>>> import numpy as np
>>> from numpy import linalg as LA
>>> np.set_printoptions(suppress=True, linewidth=200)
>>> X = np.array([[3.0, 5.0, 0.0, 0.0, 0.0, 0.0],
...     [5.0, 1.0, 5.0, 0.0, 0.0, 0.0],
...     [0.0, 5.0, 2.0, 5.0, 0.0, 0.0],
...     [0.0, 0.0, 5.0, 0.0, 5.0, 0.0],
...     [0.0, 0.0, 0.0, 5.0, -3.0, 5.0],
...     [0.0, 0.0, 0.0, 0.0, 5.0, 3.0]])
>>> # equal to its transpose
>>> x = np.array([6, 2, -6, 5, -4, -8])
>>> target = X @ x
>>> beta, lr = np.zeros(6), 1 / LA.norm(X, 2) ** 2
>>> for i in range(50):
...     beta -= lr * X.T @ (X @ beta - target)
...     if i % 10 == 0: print(i, round(LA.norm(X @ beta - target), 1))
... 
0 32.2
10 5.6
20 5.3
30 5.1
40 4.9
>>> beta.round(1)
array([ 2.5,  4.5, -3.4,  1.1, -6.1, -5.1])
>>> np.round(LA.cond(X), 1)
np.float64(15.5)
>>> f = np.array([-6, -7, 8])
>>> np.cross(X[1, :3], X[3, :3])
array([  5., -25.,   0.])
>>> np.array([np.convolve(row, f, "same") for row in X])
array([[-51., -11.,  40.,   0.,   0.,   0.],
       [-41.,   3., -27.,  40.,   0.,   0.],
       [-30., -47.,  -4., -19.,  40.,   0.],
       [  0., -30., -35.,  10., -35.,  40.],
       [  0.,   0., -30., -17.,  31., -59.],
       [  0.,   0.,   0., -30., -53.,  19.]])
>>> np.convolve(X[1], f)
array([-30., -41.,   3., -27.,  40.,   0.,   0.,   0.])
>>> f = np.array([3, 0, 1])
>>> rng = np.random.default_rng(280156)
>>> F = np.outer(rng.normal(size=22), f) + 0.1 * rng.normal(size=(22, 3))
>>> F.round(1) + 0
array([[-5.8,  0.1, -1.8],
       [-9.5,  0. , -3.1],
       [-0.2,  0. ,  0. ],
       [ 0.8, -0.1,  0.4],
       [-1.6, -0.1, -0.6],
       [ 1. ,  0.1,  0.3],
       [ 2.3, -0.1,  0.7],
       [-5.1,  0.1, -1.6],
       [-0.6, -0.1, -0.1],
       [-0.7,  0. , -0.4],
       [-3.3, -0.1, -1. ],
       [-2.6, -0.1, -0.7],
       [ 1.9, -0.2,  0.5],
       [ 5.7,  0.1,  2. ],
       [ 4.7,  0.1,  1.6],
       [-2.3, -0.3, -0.8],
       [ 3.6,  0. ,  1.4],
       [ 2.1, -0.1,  0.7],
       [-1.8, -0.2, -0.5],
       [ 0.4, -0.1,  0.1],
       [-2.3,  0. , -0.8],
       [-0.2, -0.1, -0.1]])
>>> U, sig, Vt = LA.svd(F)
>>> sig.round(1)
array([17.2,  0.5,  0.4])
>>> np.argmax(sig[:-1] / (sig[1:] + 1e-6)) + 1
np.int64(1)
>>> out = U[:, :1] @ np.diag(sig[:1]) @ Vt[:1]
>>> LA.matrix_rank(out)
np.int64(1)
>>> out.round(1) + 0
array([[-5.8,  0. , -1.9],
       [-9.5, -0.1, -3.1],
       [-0.1,  0. ,  0. ],
       [ 0.8,  0. ,  0.3],
       [-1.6,  0. , -0.5],
       [ 1. ,  0. ,  0.3],
       [ 2.3,  0. ,  0.7],
       [-5.1,  0. , -1.7],
       [-0.6,  0. , -0.2],
       [-0.8,  0. , -0.3],
       [-3.3,  0. , -1.1],
       [-2.5,  0. , -0.8],
       [ 1.9,  0. ,  0.6],
       [ 5.7,  0. ,  1.9],
       [ 4.7,  0. ,  1.5],
       [-2.3,  0. , -0.8],
       [ 3.7,  0. ,  1.2],
       [ 2.1,  0. ,  0.7],
       [-1.8,  0. , -0.6],
       [ 0.4,  0. ,  0.1],
       [-2.3,  0. , -0.8],
       [-0.2,  0. , -0.1]])
>>> LA.matrix_rank(F, rtol=0.05)
np.int64(1)
>>> round(LA.norm(F - out, 2), 1), np.round(sig[1], 1)
(np.float64(0.5), np.float64(0.5))
